$ python3 -q
>>> import numpy as np
>>> np.set_printoptions(precision=2, suppress=True, linewidth=200)
>>> rnd = lambda a: np.round(a, 2) + 0
>>> K = np.load("mat.npy")
>>> K
array([[-1,  0,  1,  0, -3,  1],
       [ 1, -1,  0,  1,  0, -3],
       [-3,  1, -1,  0,  1,  0],
       [ 0, -3,  1, -1,  0,  1],
       [ 1,  0, -3,  1, -1,  0],
       [ 0,  1,  0, -3,  1, -1]])
>>> rng = np.random.default_rng(3446)
>>> labels = rng.permutation(6)
>>> labels
array([2, 3, 4, 1, 0, 5])
>>> M2 = K[labels][:, labels]
>>> rnd(np.linalg.det(M2)), rnd(np.linalg.det(K[labels]))
(np.float64(1064.0), np.float64(-1064.0))
>>> np.allclose(M2, K)
False
>>> rnd(np.sort(np.abs(np.fft.fft(K[0])))), rnd(np.sort(np.linalg.svd(K, compute_uv=False)))
(array([2.  , 2.65, 2.65, 4.  , 4.36, 4.36]), array([2.  , 2.65, 2.65, 4.  , 4.36, 4.36]))
>>> rnd(np.fft.fft(K[0]))
array([-2. +0.j  ,  0.5-2.6j , -0.5+4.33j, -4. +0.j  , -0.5-4.33j,  0.5+2.6j ])
>>> np.allclose(K @ K.T, K.T @ K)
True
>>> K @ (-1.0) ** np.arange(6)
array([-4.,  4., -4.,  4., -4.,  4.])
>>> K @ np.ones(6)
array([-2., -2., -2., -2., -2., -2.])
>>> (K @ K)[0]
array([-5,  2,  7, -6,  8, -2])
>>> M2 = K[0, 0] * K[1:] - np.outer(K[1:, 0], K[0])
>>> M2
array([[  0,   1,  -1,  -1,   3,   2],
       [  0,  -1,   4,   0, -10,   3],
       [  0,   3,  -1,   1,   0,  -1],
       [  0,   0,   2,  -1,   4,  -1],
       [  0,  -1,   0,   3,  -1,   1]])
>>> np.flatnonzero(~M2.round(6).any(axis=1))
array([], dtype=int64)
>>> np.linalg.matrix_rank(M2), np.linalg.matrix_rank(K)
(np.int64(5), np.int64(6))
>>> M2 = np.array([[1, 1, 0, 0, 0, 0, 0, 2, 2],
...     [2, 0, 1, 0, 1, 2, 2, 1, 0],
...     [1, 1, 2, 2, 0, 0, 2, 1, 2],
...     [1, 0, 1, 0, 2, 0, 1, 1, 2],
...     [2, 2, 0, 0, 1, 1, 2, 1, 0],
...     [2, 1, 0, 0, 2, 1, 0, 1, 1],
...     [2, 1, 0, 0, 1, 1, 1, 1, 2],
...     [1, 1, 0, 1, 0, 2, 1, 1, 0],
...     [1, 2, 0, 2, 2, 0, 1, 1, 1]])
>>> W0 = np.tril(M2)
>>> W0
array([[1, 0, 0, 0, 0, 0, 0, 0, 0],
       [2, 0, 0, 0, 0, 0, 0, 0, 0],
       [1, 1, 2, 0, 0, 0, 0, 0, 0],
       [1, 0, 1, 0, 0, 0, 0, 0, 0],
       [2, 2, 0, 0, 1, 0, 0, 0, 0],
       [2, 1, 0, 0, 2, 1, 0, 0, 0],
       [2, 1, 0, 0, 1, 1, 1, 0, 0],
       [1, 1, 0, 1, 0, 2, 1, 1, 0],
       [1, 2, 0, 2, 2, 0, 1, 1, 1]])
>>> vec = np.array([6, 7, 9, 9, 0, 0, 7, 1, 5])
>>> W0 * vec
array([[ 6,  0,  0,  0,  0,  0,  0,  0,  0],
       [12,  0,  0,  0,  0,  0,  0,  0,  0],
       [ 6,  7, 18,  0,  0,  0,  0,  0,  0],
       [ 6,  0,  9,  0,  0,  0,  0,  0,  0],
       [12, 14,  0,  0,  0,  0,  0,  0,  0],
       [12,  7,  0,  0,  0,  0,  0,  0,  0],
       [12,  7,  0,  0,  0,  0,  7,  0,  0],
       [ 6,  7,  0,  9,  0,  0,  7,  1,  0],
       [ 6, 14,  0, 18,  0,  0,  7,  1,  5]])
>>> (W0 * vec).sum(axis=1)
array([ 6, 12, 31, 15, 26, 19, 26, 30, 51])
>>> W0 @ np.eye(9)[2]
array([0., 0., 2., 1., 0., 0., 0., 0., 0.])
>>> np.sign((W0 @ vec).round(6))
array([1, 1, 1, 1, 1, 1, 1, 1, 1])
>>> W0 @ np.ones(9)
array([ 1.,  2.,  4.,  2.,  5.,  6.,  6.,  7., 10.])
>>> M2 = W0 + rng.integers(-2, 3, (9, 8)) @ rng.integers(-2, 3, (8, 9))
>>> M2
array([[  7, -16,   7,   0, -10,   7,   6, -13,  -1],
       [  3,   5,   0,  -5,  -3,  -3,  -1,   0,   4],
       [  4,   0,   4,   2,  -2,  -4,   0,  -3,  -3],
       [  7,  -3,   3,   9,  10,   0,  -2,  -6,   4],
       [ -3,   8,  10,   0,  -9,   9,   3,  -4,   7],
       [  9,  -3,  14,   9,   0,  13,  -5, -10,   1],
       [  2,  -1,  -3,   0,   1,  -1,   4,  -6,   4],
       [ -7,   5,  -3,   7,  -2,  -3,   8,   7,  -7],
       [ -1,   5,  -3,  -1,   8,  -1,   5,   4,  12]])
>>> np.linalg.matrix_rank(M2 - W0, tol=1e-8)
np.int64(8)
>>> np.abs(M2 - W0).sum(axis=1)
array([66, 22, 20, 42, 54, 64, 20, 48, 36])
